% python3 -q
>>> import numpy as np
>>> import numpy.linalg as la
>>> np.set_printoptions(precision=1, suppress=True, linewidth=120, floatmode="fixed")
>>> def rd(a):
...     return np.round(a, 1) + 0
... 
>>> theta = np.deg2rad(180)
>>> mat = np.eye(4)
>>> mat[np.ix_([3, 1], [3, 1])] = [[np.cos(theta), -np.sin(theta)], [np.sin(theta), np.cos(theta)]]
>>> rd(mat)
array([[ 1.0,  0.0,  0.0,  0.0],
       [ 0.0, -1.0,  0.0,  0.0],
       [ 0.0,  0.0,  1.0,  0.0],
       [ 0.0,  0.0,  0.0, -1.0]])
>>> F = np.load("arr.npy")
>>> F
array([[1.0, 0.0, 0.0, 0.0],
       [0.0, 0.7, 0.0, 0.3],
       [0.0, 0.0, 1.0, 0.0],
       [0.0, 0.0, 0.0, 1.0]])
>>> rng = np.random.default_rng(793818)
>>> lab = rng.permutation(4)
>>> lab
array([1, 2, 3, 0])
>>> Y = F[lab][:, lab]
>>> np.diag(Y)
array([0.7, 1.0, 1.0, 1.0])
>>> np.allclose(Y, F)
False
>>> np.trace(Y)
np.float64(3.7)
>>> Y
array([[0.7, 0.0, 0.3, 0.0],
       [0.0, 1.0, 0.0, 0.0],
       [0.0, 0.0, 1.0, 0.0],
       [0.0, 0.0, 0.0, 1.0]])
>>> rd(np.sort(np.abs(la.eigvals(Y))))
array([0.7, 1.0, 1.0, 1.0])
>>> rd(la.det(Y)), rd(la.det(F[lab]))
(np.float64(0.7), np.float64(-0.7))
>>> rd(np.sort(np.abs(la.eigvals(Y)))[::-1])
array([1.0, 1.0, 1.0, 0.7])
>>> Y @ np.ones(4)
array([1.0, 1.0, 1.0, 1.0])
>>> print(Y.sum(axis=1))
[1.0 1.0 1.0 1.0]
>>> p = np.eye(4)[2]
>>> for _ in range(7):
...     p = p @ Y
...     print(p.round(1))
... 
[0.0 0.0 1.0 0.0]
[0.0 0.0 1.0 0.0]
[0.0 0.0 1.0 0.0]
[0.0 0.0 1.0 0.0]
[0.0 0.0 1.0 0.0]
[0.0 0.0 1.0 0.0]
[0.0 0.0 1.0 0.0]
>>> w, vecs = la.eig(F)
>>> w
array([1.0, 0.7, 1.0, 1.0])
>>> print(rd(np.sort(la.eigvals(F @ F))))
[0.5 1.0 1.0 1.0]
>>> F @ vecs[:, 0] - w[0] * vecs[:, 0]
array([0.0, 0.0, 0.0, 0.0])
>>> print(rd(np.sort(la.eigvals(la.inv(F)))))
[1.0 1.0 1.0 1.4]
>>> np.prod(w)
np.float64(0.7)
>>> rd(la.eigvals(F).sum().real)
np.float64(3.7)
>>> rd(la.det(F.T))
np.float64(0.7)
>>> np.kron(np.eye(2, dtype=int), F)
array([[1.0, 0.0, 0.0, 0.0, 0.0, 0.0, 0.0, 0.0],
       [0.0, 0.7, 0.0, 0.3, 0.0, 0.0, 0.0, 0.0],
       [0.0, 0.0, 1.0, 0.0, 0.0, 0.0, 0.0, 0.0],
       [0.0, 0.0, 0.0, 1.0, 0.0, 0.0, 0.0, 0.0],
       [0.0, 0.0, 0.0, 0.0, 1.0, 0.0, 0.0, 0.0],
       [0.0, 0.0, 0.0, 0.0, 0.0, 0.7, 0.0, 0.3],
       [0.0, 0.0, 0.0, 0.0, 0.0, 0.0, 1.0, 0.0],
       [0.0, 0.0, 0.0, 0.0, 0.0, 0.0, 0.0, 1.0]])
>>> rd(la.eigvals(F))
array([1.0, 0.7, 1.0, 1.0])
>>> rd(la.det(2 * F)), rd(la.det(F))
(np.float64(11.2), np.float64(0.7))
>>> Y = la.inv(F)
>>> rd(la.inv(Y))
array([[1.0, 0.0, 0.0, 0.0],
       [0.0, 0.7, 0.0, 0.3],
       [0.0, 0.0, 1.0, 0.0],
       [0.0, 0.0, 0.0, 1.0]])
>>> rd(la.cond(F))
np.float64(1.7)
>>> (np.abs(Y) > 1e-9).astype(int)
array([[1, 0, 0, 0],
       [0, 1, 0, 1],
       [0, 0, 1, 0],
       [0, 0, 0, 1]])
>>> A = np.loadtxt("block4.csv", delimiter=",")
>>> A
array([[-0.3,  5.1,  9.0],
       [ 1.0,  1.1,  3.5],
       [ 9.0, -6.7, -0.1],
       [ 3.5,  3.3,  9.6]])
>>> Uu, s, Vt = la.svd(A)
>>> print(rd(s))
[15.2 11.5  0.4]
>>> Y = Uu[:, :2] @ np.diag(s[:2]) @ Vt[:2]
>>> rd(la.norm(A - Y, 2)), rd(s[2])
(np.float64(0.4), np.float64(0.4))
>>> la.matrix_rank(A, rtol=0.05)
np.int64(2)
>>> la.matrix_rank(Y)
np.int64(2)
>>> Y = np.c_[A[:, :2] @ np.array([[-3, 3], [2, 3]]), np.array([0, 3, 0, 2])]
>>> rd(Y)
array([[ 11.1,  14.4,   0.0],
       [ -0.8,   6.3,   3.0],
       [-40.4,   6.9,   0.0],
       [ -3.9,  20.4,   2.0]])
>>> rd(la.norm(Y - A @ la.lstsq(A, Y)[0], axis=0))
array([0.0, 0.0, 2.8])
>>> la.matrix_rank(Y)
np.int64(3)
>>> rd(la.norm(la.qr(A)[0].T @ Y, axis=0) ** 2 / ((Y ** 2).sum(axis=0) + 1e-12))
array([1.0, 1.0, 0.4])
>>> lab = rng.permutation(4)
>>> Y = F[:, lab] * rng.choice([-1, 1], 4)
>>> Y
array([[-0.0, -1.0, -0.0, -0.0],
       [-0.7, -0.0, -0.0, -0.3],
       [-0.0, -0.0, -1.0, -0.0],
       [-0.0, -0.0, -0.0, -1.0]])
>>> Uu, _, Vt = la.svd(F.T @ Y)
>>> print(rd(Uu @ Vt))
[[ 0.0 -1.0  0.0  0.0]
 [-1.0  0.0  0.0  0.0]
 [ 0.0  0.0 -1.0  0.0]
 [ 0.0  0.0  0.0 -1.0]]
>>> lab
array([1, 0, 2, 3])
>>> rd(la.lstsq(F, Y)[0])
array([[ 0.0, -1.0,  0.0,  0.0],
       [-1.0,  0.0,  0.0,  0.0],
       [ 0.0,  0.0, -1.0,  0.0],
       [ 0.0,  0.0,  0.0, -1.0]])
>>> f, v = A[0], A[3]
>>> rd(f @ v)
np.float64(102.2)
>>> p = (f @ v) / (f @ f) * f
>>> rd(la.norm(f + v) ** 2 + la.norm(f - v) ** 2)
np.float64(444.8)
>>> rd(v - p)
array([ 3.8, -1.6,  1.0])
>>> K = np.load("data.npy")
>>> K
array([[17,  4,  0],
       [ 4, 20,  0],
       [ 0,  0,  0]])
>>> try:
...     la.inv(K)
... except la.LinAlgError as e:
...     print(repr(e))
... 
LinAlgError('Singular matrix')
>>> rd(np.trace(la.pinv(K) @ K))
np.float64(2.0)
>>> X = np.cumsum(np.array([[-7, 5, 5, 1],
...     [9, 5, -8, 6],
...     [-7, -2, 1, -4],
...     [1, 6, -7, -1],
...     [6, 6, -8, 8],
...     [9, 5, 0, -3],
...     [6, 6, 1, -1],
...     [9, -5, -3, 7],
...     [7, 4, 0, 9],
...     [-8, -7, -3, -1],
...     [-6, -8, 6, 5],
...     [-4, -6, 6, -8],
...     [-9, -2, 1, -7],
...     [5, 2, 1, 1]]), axis=0)
>>> X
array([[ -7,   5,   5,   1],
       [  2,  10,  -3,   7],
       [ -5,   8,  -2,   3],
       [ -4,  14,  -9,   2],
       [  2,  20, -17,  10],
       [ 11,  25, -17,   7],
       [ 17,  31, -16,   6],
       [ 26,  26, -19,  13],
       [ 33,  30, -19,  22],
       [ 25,  23, -22,  21],
       [ 19,  15, -16,  26],
       [ 15,   9, -10,  18],
       [  6,   7,  -9,  11],
       [ 11,   9,  -8,  12]])
>>> f, v = X[1], X[7]
>>> f @ v
np.int64(460)
>>> f @ f
np.int64(162)
>>> p = (f @ v) / (f @ f) * f
>>> rd(la.norm(f + v) ** 2 + la.norm(f - v) ** 2)
np.float64(4088.0)
>>> la.matrix_rank(np.outer(f, v))
np.int64(1)
>>> np.outer(f, v)
array([[  52,   52,  -38,   26],
       [ 260,  260, -190,  130],
       [ -78,  -78,   57,  -39],
       [ 182,  182, -133,   91]])
>>> vec = np.array([-1, 2, -3, 3])
>>> X @ np.eye(4)[0]
array([-7.0,  2.0, -5.0, -4.0,  2.0, 11.0, 17.0, 26.0, 33.0, 25.0, 19.0, 15.0,  6.0, 11.0])
>>> X @ np.ones(4)
array([ 4.0, 16.0,  4.0,  3.0, 15.0, 26.0, 38.0, 46.0, 66.0, 47.0, 44.0, 32.0, 15.0, 24.0])
>>> (X @ vec).argmax()
np.int64(8)
>>> X * vec
array([[  7,  10, -15,   3],
       [ -2,  20,   9,  21],
       [  5,  16,   6,   9],
       [  4,  28,  27,   6],
       [ -2,  40,  51,  30],
       [-11,  50,  51,  21],
       [-17,  62,  48,  18],
       [-26,  52,  57,  39],
       [-33,  60,  57,  66],
       [-25,  46,  66,  63],
       [-19,  30,  48,  78],
       [-15,  18,  30,  54],
       [ -6,  14,  27,  33],
       [-11,  18,  24,  36]])
>>> X @ vec
array([  5,  48,  36,  65, 119, 111, 111, 122, 150, 150, 137,  87,  68,  67])
>>> X @ (2 * vec)
array([ 10,  96,  72, 130, 238, 222, 222, 244, 300, 300, 274, 174, 136, 134])
>>> E = np.array([[-3, 0, -1, -2, 1],
...     [5, 1, -4, -5, -2],
...     [-4, 0, 0, 2, -3],
...     [0, -4, 5, 0, 1],
...     [4, -5, 0, 5, 0]])
>>> E[:, 1] = 4 * E[:, 2]
>>> E
array([[ -3,  -4,  -1,  -2,   1],
       [  5, -16,  -4,  -5,  -2],
       [ -4,   0,   0,   2,  -3],
       [  0,  20,   5,   0,   1],
       [  4,   0,   0,   5,   0]])
>>> Uu, s, Vt = la.svd(E, full_matrices=False)
>>> (s > 1e-8).sum()
np.int64(4)
>>> Uu.shape, s.shape, Vt.shape
((5, 5), (5,), (5, 5))
>>> np.allclose(Uu * s @ Vt, E)
True
>>> np.abs(Uu[:, 0]).round(6).argmax()
np.int64(3)
>>> print(rd(np.cumsum(s ** 2) / np.sum(s ** 2)))
[0.9 0.9 1.0 1.0 1.0]
>>> rd(s)
array([27.1,  7.7,  6.8,  3.3,  0.0])
>>> rd(Vt @ Vt.T)
array([[1.0, 0.0, 0.0, 0.0, 0.0],
       [0.0, 1.0, 0.0, 0.0, 0.0],
       [0.0, 0.0, 1.0, 0.0, 0.0],
       [0.0, 0.0, 0.0, 1.0, 0.0],
       [0.0, 0.0, 0.0, 0.0, 1.0]])
>>> rd(s / s[0])
array([1.0, 0.3, 0.2, 0.1, 0.0])
>>> print(rd(Uu.T @ Uu))
[[1.0 0.0 0.0 0.0 0.0]
 [0.0 1.0 0.0 0.0 0.0]
 [0.0 0.0 1.0 0.0 0.0]
 [0.0 0.0 0.0 1.0 0.0]
 [0.0 0.0 0.0 0.0 1.0]]
